In [1]: import numpy as np

In [2]: np.set_printoptions(precision=2, suppress=True, linewidth=200)

In [3]: def tidy(a):
   ...:     return np.round(a, 2) + 0
   ...: 

In [4]: E = np.load("m.npy")

In [5]: print(E)
[[ 2.3 -2.   2.  -1. ]
 [-2.   0.3  0.  -1. ]
 [ 1.  -1.  -0.7 -2. ]
 [ 2.  -2.   2.  -0.7]]

In [6]: rng = np.random.default_rng(886)

In [7]: idx = rng.permutation(4)

In [8]: print(idx)
[1 2 3 0]

In [9]: out = E[idx][:, idx]

In [10]: print(out)
[[ 0.3  0.  -1.  -2. ]
 [-1.  -0.7 -2.   1. ]
 [-2.   2.  -0.7  2. ]
 [-2.   2.  -1.   2.3]]

In [11]: print(tidy(np.linalg.det(out)), tidy(np.linalg.det(E[idx])))
3.16 -3.16

In [12]: print(np.allclose(out, E))
False

In [13]: feats = np.load("a.npy")

In [14]: print(tidy(feats))
[[ 1.96 -0.22  0.29  0.11]
 [-0.22 -0.88  1.36 -0.37]
 [ 0.29  1.36 -0.18 -0.97]
 [ 0.11 -0.37 -0.97  1.1 ]]

In [15]: print(np.allclose(feats[:-1].T @ np.linalg.lstsq(feats[:-1].T, feats[-1])[0], feats[-1]))
True

In [16]: print(np.linalg.lstsq(feats[:-1].T, feats[-1])[2])
3

In [17]: print(np.unique(feats.round(6), axis=0).shape)
(4, 4)

In [18]: idx = rng.permutation(4)

In [19]: print(idx)
[0 1 2 3]

In [20]: out = feats[idx][:, idx]

In [21]: print(np.trace(out))
2.0

In [22]: print(tidy(out))
[[ 1.96 -0.22  0.29  0.11]
 [-0.22 -0.88  1.36 -0.37]
 [ 0.29  1.36 -0.18 -0.97]
 [ 0.11 -0.37 -0.97  1.1 ]]

In [23]: print(np.allclose(out, feats))
True

In [24]: print(tidy(np.sort(np.abs(np.linalg.eigvals(out)))))
[0. 2. 2. 2.]

In [25]: Uu, sv, VT = np.linalg.svd(feats)

In [26]: V = VT[:(sv > 1e-8).sum()]

In [27]: vec = feats[3] + -3 * feats[2] + rng.integers(2) * np.eye(4)[3]

In [28]: print(tidy(vec))
[-0.76 -4.44 -0.43  4.02]

In [29]: print(np.linalg.matrix_rank(np.vstack([feats, vec])))
3

In [30]: print(tidy(V.T @ V))
[[ 1.    0.03  0.03  0.03]
 [ 0.03  0.7  -0.29 -0.36]
 [ 0.03 -0.29  0.73 -0.34]
 [ 0.03 -0.36 -0.34  0.58]]

In [31]: print(np.allclose(V.T @ V @ vec, vec))
True

In [32]: r0 = np.array([-2, 0, 1])

In [33]: print(tidy(np.cross(feats[2, :3], feats[1, :3])))
[ 1.68 -0.35  0.05]

In [34]: print(tidy(np.convolve(feats[2], r0)))
[-0.58 -2.72  0.65  3.31 -0.18 -0.97]

In [35]: print(tidy(np.polyval(r0, feats[2])))
[ 0.83 -2.69  0.93 -0.9 ]

In [36]: ev, V = np.linalg.eigh(feats)

In [37]: print(tidy(np.linalg.eigvalsh(feats + -1 * np.eye(4))))
[-3. -1.  1.  1.]

In [38]: print(tidy(np.linalg.eigvalsh(feats @ feats)))
[0. 4. 4. 4.]

In [39]: print(tidy(ev))
[-2.  0.  2.  2.]

In [40]: print(tidy(np.linalg.svd(feats, compute_uv=False)))
[2. 2. 2. 0.]

In [41]: W0 = np.load("sample9.npy")

In [42]: print(tidy(W0))
[[-0.28  0.31  0.87  0.27]
 [ 0.11 -0.79  0.14  0.58]
 [-0.91 -0.03 -0.35  0.22]
 [ 0.28  0.53 -0.32  0.73]]

In [43]: # columns are unit length and at right angles

In [44]: gram = W0.T @ W0

In [45]: print(tidy(np.linalg.svd(W0, compute_uv=False) ** 2))
[1. 1. 1. 1.]

In [46]: print(np.linalg.matrix_rank(gram))
4

In [47]: print(np.allclose(gram, gram.T))
True

In [48]: print(np.trace(gram), tidy((W0 ** 2).sum()))
4.0 4.0

In [49]: print((W0 @ W0.T).shape)
(4, 4)

In [50]: print(tidy(np.linalg.eigvalsh(gram)[::-1]))
[1. 1. 1. 1.]

In [51]: vec = np.array([2, 3, 2, -3])

In [52]: rhs = W0 @ vec

In [53]: print(tidy(rhs))
[ 1.29 -3.62 -3.28 -0.7 ]

In [54]: print(tidy(np.linalg.solve(W0, W0[:, 1])))
[0. 1. 0. 0.]

In [55]: print(tidy(np.linalg.solve(W0, 2 * rhs)))
[ 4.  6.  4. -6.]

In [56]: print(tidy(np.linalg.eigvalsh(feats).min()))
-2.0

In [57]: idx = rng.permutation(4)

In [58]: print(idx)
[2 1 3 0]

In [59]: out = W0[idx][:, idx]

In [60]: print(tidy(np.sort(np.abs(np.linalg.eigvals(out)))))
[1. 1. 1. 1.]

In [61]: print(np.allclose(out, W0))
False

In [62]: print(np.linalg.cond(E) > 100)
False

In [63]: print(tidy(np.abs(np.linalg.svd(E)[2][-1])))
[0.3  0.81 0.33 0.37]

In [64]: print(tidy(np.linalg.norm(E, 2) / np.linalg.norm(E)))
0.88

In [65]: K = np.load("dump.npy")

In [66]: print(K)
[[ 1 -1  0]
 [ 0 -3  2]
 [ 0 -1  2]
 [ 0  2 -1]
 [-1  1 -3]
 [-3  2  1]]

In [67]: blk = np.stack([K, -2 * K, K[::-1]])

In [68]: print(blk.sum(axis=0))
[[-4  3  1]
 [-1  4 -5]
 [ 0  3 -3]
 [ 0 -3  3]
 [ 1 -4  5]
 [ 4 -3 -1]]

In [69]: print(tidy(np.linalg.norm(blk, axis=(1, 2))))
[ 7.07 14.14  7.07]

In [70]: print(blk.shape)
(3, 6, 3)

In [71]: hat = K @ np.linalg.solve(K.T @ K, K.T)

In [72]: print(tidy((np.eye(6) - hat) @ K))
[[0. 0. 0.]
 [0. 0. 0.]
 [0. 0. 0.]
 [0. 0. 0.]
 [0. 0. 0.]
 [0. 0. 0.]]

In [73]: print(tidy(hat))
[[ 0.1   0.06 -0.01 -0.05 -0.04 -0.29]
 [ 0.06  0.64  0.17 -0.44  0.03  0.01]
 [-0.01  0.17  0.21 -0.08 -0.35  0.11]
 [-0.05 -0.44 -0.08  0.31 -0.11  0.02]
 [-0.04  0.03 -0.35 -0.11  0.84  0.04]
 [-0.29  0.01  0.11  0.02  0.04  0.89]]

In [74]: print(np.allclose(hat @ hat, hat))
True

In [75]: F = np.load("case0.npy")

In [76]: print(F)
[[6 0 5 4 2 6]
 [0 2 0 0 0 0]
 [8 0 8 2 3 3]
 [6 0 8 7 3 0]
 [3 0 5 6 0 2]
 [0 0 9 2 5 7]]

In [77]: print(np.trace(F))
30

In [78]: F.inv()
Traceback (most recent call last):
  Cell In[78], line 1
    F.inv()
AttributeError: 'numpy.ndarray' object has no attribute 'inv'


In [79]: print(np.allclose(F @ F.T, F.T @ F))
False

In [80]: print(tidy(np.abs(np.linalg.eigvals(F)).max()))
22.64

In [81]: out = np.array([[2, -2, 3],
    ...:     [3, 0, -2],
    ...:     [-2, 0, -1],
    ...:     [1, 2, 2],
    ...:     [-3, -3, 2],
    ...:     [-3, -1, -2]])

In [82]: print(np.einsum("ik,kj->ij", F, out))
[[-18 -16  13]
 [  6   0  -4]
 [-16 -24  20]
 [ -6  -7  30]
 [ -4   4  12]
 [-52 -18  -9]]

In [83]: print(np.einsum("ij->j", F))
[23  2 35 21 13 18]

In [84]: print(F @ out)
[[-18 -16  13]
 [  6   0  -4]
 [-16 -24  20]
 [ -6  -7  30]
 [ -4   4  12]
 [-52 -18  -9]]

In [85]: print(np.einsum("ij,ij->i", F, F))
[117   4 150 158  74 159]

In [86]: print(np.linalg.matrix_rank(np.vstack([F, out.T])))
6

In [87]: print(np.vstack([F, out.T]).shape)
(9, 6)

In [88]: print(out.T @ F.T)
[[-18   6 -16  -6  -4 -52]
 [-16   0 -24  -7   4 -18]
 [ 13  -4  20  30  12  -9]]

In [89]: O, V = np.linalg.qr(F[:, :3])[0], np.linalg.qr(F[:, 3:])[0]

In [90]: sv = np.linalg.svd(O.T @ V, compute_uv=False)

In [91]: print(tidy(sv))
[0.99 0.44 0.  ]

In [92]: print(tidy(np.degrees(np.arccos(sv.clip(0, 1)))))
[ 9.2  63.81 90.  ]

In [93]: r0 = np.array([2, -2, 2, -1, -2, -3])

In [94]: out = F + np.outer(r0, np.eye(6)[3])

In [95]: print(tidy(np.linalg.det(out) / np.linalg.det(F)), tidy(1 + np.linalg.solve(F, r0)[3]))
0.78 0.78

In [96]: print(np.linalg.matrix_rank(np.linalg.inv(out) - np.linalg.inv(F), tol=1e-8))
1

In [97]: O, Rm = np.linalg.qr(F)

In [98]: print(tidy(abs(Rm[0, 0])), tidy(np.linalg.norm(F[:, 0])))
12.04 12.04

In [99]: print(np.trace(O @ O.T))
6.0

In [100]: print(tidy(O @ Rm))
[[6. 0. 5. 4. 2. 6.]
 [0. 2. 0. 0. 0. 0.]
 [8. 0. 8. 2. 3. 3.]
 [6. 0. 8. 7. 3. 0.]
 [3. 0. 5. 6. 0. 2.]
 [0. 0. 9. 2. 5. 7.]]

In [101]: M = np.loadtxt("test17.csv", delimiter=",")

In [102]: print(M)
[[-1. -3. -3.  0.  1.]
 [ 2.  2. -3. -2.  1.]
 [-1.  0. -2. -3. -3.]
 [-2. -2. -3. -1. -2.]
 [ 2.  2. -3. -2.  1.]]

In [103]: # rows 1 and 4 are equal

In [104]: gram = F.T @ F

In [105]: print((F @ F.T).shape)
(6, 6)

In [106]: print(np.diag(gram))
[145   4 259 109  47  98]
